% python3 -q
>>> import numpy as np
>>> from numpy import linalg as LA
>>> np.set_printoptions(precision=4, suppress=True, linewidth=100, floatmode="fixed")
>>> F = np.load("test18.npy")
>>> print(F)
[[  0   0  18 -16]
 [  0   0   4 -16]
 [  9  -8  27 -24]
 [  2  -8   6 -24]]
>>> print(np.einsum("ij,ji->", F, F))
1469
>>> print(np.round(LA.det(F.T), 4))
12544.0
>>> print(LA.eigvals(F))
[ 28.4924 -24.9309  -4.4924   3.9309]
>>> print(np.poly(F))
[    1.0000    -3.0000  -730.0000  -336.0000 12544.0000]
>>> print(np.einsum("ii->", F))
3
>>> print(np.round(LA.eigvals(F).sum().real, 4))
3.0
>>> Uu, sigma, VT = LA.svd(F, full_matrices=False)
>>> print(sigma)
[51.9781 14.7689  7.5835  2.1548]
>>> print(np.abs(Uu[:, 0]).round(6).argmax())
2
>>> print(round(np.sqrt((sigma ** 2).sum()), 4), round(LA.norm(F), 4))
54.6077 54.6077
>>> print(np.cumsum(sigma ** 2) / np.sum(sigma ** 2))
[0.9060 0.9792 0.9984 1.0000]
>>> print(np.allclose(Uu * sigma @ VT, F))
True
>>> cov = F.T @ F
>>> print(LA.eigvalsh(cov)[::-1])
[2701.7274  218.1201   57.5096    4.6430]
>>> rng = np.random.default_rng(2249)
>>> idx = rng.permutation(4)
>>> Y = F[:, idx] * rng.choice([-1, 1], 4)
>>> print(Y)
[[ 0 18 16  0]
 [ 0  4 16  0]
 [-8 27 24  9]
 [-8  6 24  2]]
>>> Uu, _, VT = LA.svd(F.T @ Y)
>>> print(np.round(Uu @ VT, 4) + 0)
[[ 0.0000  0.0000  0.0000  1.0000]
 [ 1.0000  0.0000  0.0000  0.0000]
 [ 0.0000  1.0000  0.0000  0.0000]
 [ 0.0000  0.0000 -1.0000  0.0000]]
>>> print(idx)
[1 2 3 0]
>>> print(F @ F)
[[130 -16 390 -48]
 [  4  96  12 288]
 [195 -24 715 -88]
 [  6 144  22 528]]
>>> J = np.array([[9, 5, -6, 6],
...     [6, -4, -2, 3],
...     [-6, -2, -4, -9],
...     [4, 7, 2, 8],
...     [-7, 7, 7, -9],
...     [-9, -3, -1, 3],
...     [2, -7, -6, 2],
...     [4, 5, -9, 0],
...     [-1, -6, 0, 2],
...     [-6, -2, -4, -9],
...     [-7, -7, 6, -3],
...     [-8, 7, 4, 7]])
>>> Xc = J - J.mean(axis=0)
>>> Uu, sigma, VT = LA.svd(Xc, full_matrices=False)
>>> print(sigma)
[26.9027 20.3299 16.4596 10.1375]
>>> x = np.array([-2, 0, -1, 2])
>>> a = np.maximum(J @ x, 0)
>>> print(np.maximum(J @ x, 0) - np.maximum(-J @ x, 0))
[  0  -4  -2   6 -11  25   6   1   6  -2   2  26]
>>> print(a)
[ 0  0  0  6  0 25  6  1  6  0  2 26]
>>> print(J * (a > 1e-9)[:, None])
[[ 0  0  0  0]
 [ 0  0  0  0]
 [ 0  0  0  0]
 [ 4  7  2  8]
 [ 0  0  0  0]
 [-9 -3 -1  3]
 [ 2 -7 -6  2]
 [ 4  5 -9  0]
 [-1 -6  0  2]
 [ 0  0  0  0]
 [-7 -7  6 -3]
 [-8  7  4  7]]
>>> print(np.flatnonzero(a > 1e-9))
[ 3  5  6  7  8 10 11]
>>> print(J.reshape(-1, 2))
[[ 9  5]
 [-6  6]
 [ 6 -4]
 [-2  3]
 [-6 -2]
 [-4 -9]
 [ 4  7]
 [ 2  8]
 [-7  7]
 [ 7 -9]
 [-9 -3]
 [-1  3]
 [ 2 -7]
 [-6  2]
 [ 4  5]
 [-9  0]
 [-1 -6]
 [ 0  2]
 [-6 -2]
 [-4 -9]
 [-7 -7]
 [ 6 -3]
 [-8  7]
 [ 4  7]]
>>> print(J.ravel(order="F"))
[ 9  6 -6  4 -7 -9  2  4 -1 -6 -7 -8  5 -4 -2  7  7 -3 -7  5 -6 -2 -7  7 -6 -2 -4  2  7 -1 -6 -9  0
 -4  6  4  6  3 -9  8 -9  3  2  0  2 -9 -3  7]
>>> t3 = J.reshape(12, 2, -1)
>>> print(t3.transpose(1, 0, 2))
[[[ 9  5]
  [ 6 -4]
  [-6 -2]
  [ 4  7]
  [-7  7]
  [-9 -3]
  [ 2 -7]
  [ 4  5]
  [-1 -6]
  [-6 -2]
  [-7 -7]
  [-8  7]]

 [[-6  6]
  [-2  3]
  [-4 -9]
  [ 2  8]
  [ 7 -9]
  [-1  3]
  [-6  2]
  [-9  0]
  [ 0  2]
  [-4 -9]
  [ 6 -3]
  [ 4  7]]]
>>> print(np.swapaxes(t3, 1, 2)[2])
[[-6 -4]
 [-2 -9]]
>>> print(t3[:, 0])
[[ 9  5]
 [ 6 -4]
 [-6 -2]
 [ 4  7]
 [-7  7]
 [-9 -3]
 [ 2 -7]
 [ 4  5]
 [-1 -6]
 [-6 -2]
 [-7 -7]
 [-8  7]]
>>> print(np.einsum("ihd,jhd->hij", t3, t3).shape)
(2, 12, 12)
>>> print(t3.sum(axis=1))
[[  3  11]
 [  4  -1]
 [-10 -11]
 [  6  15]
 [  0  -2]
 [-10   0]
 [ -4  -5]
 [ -5   5]
 [ -1  -4]
 [-10 -11]
 [ -1 -10]
 [ -4  14]]
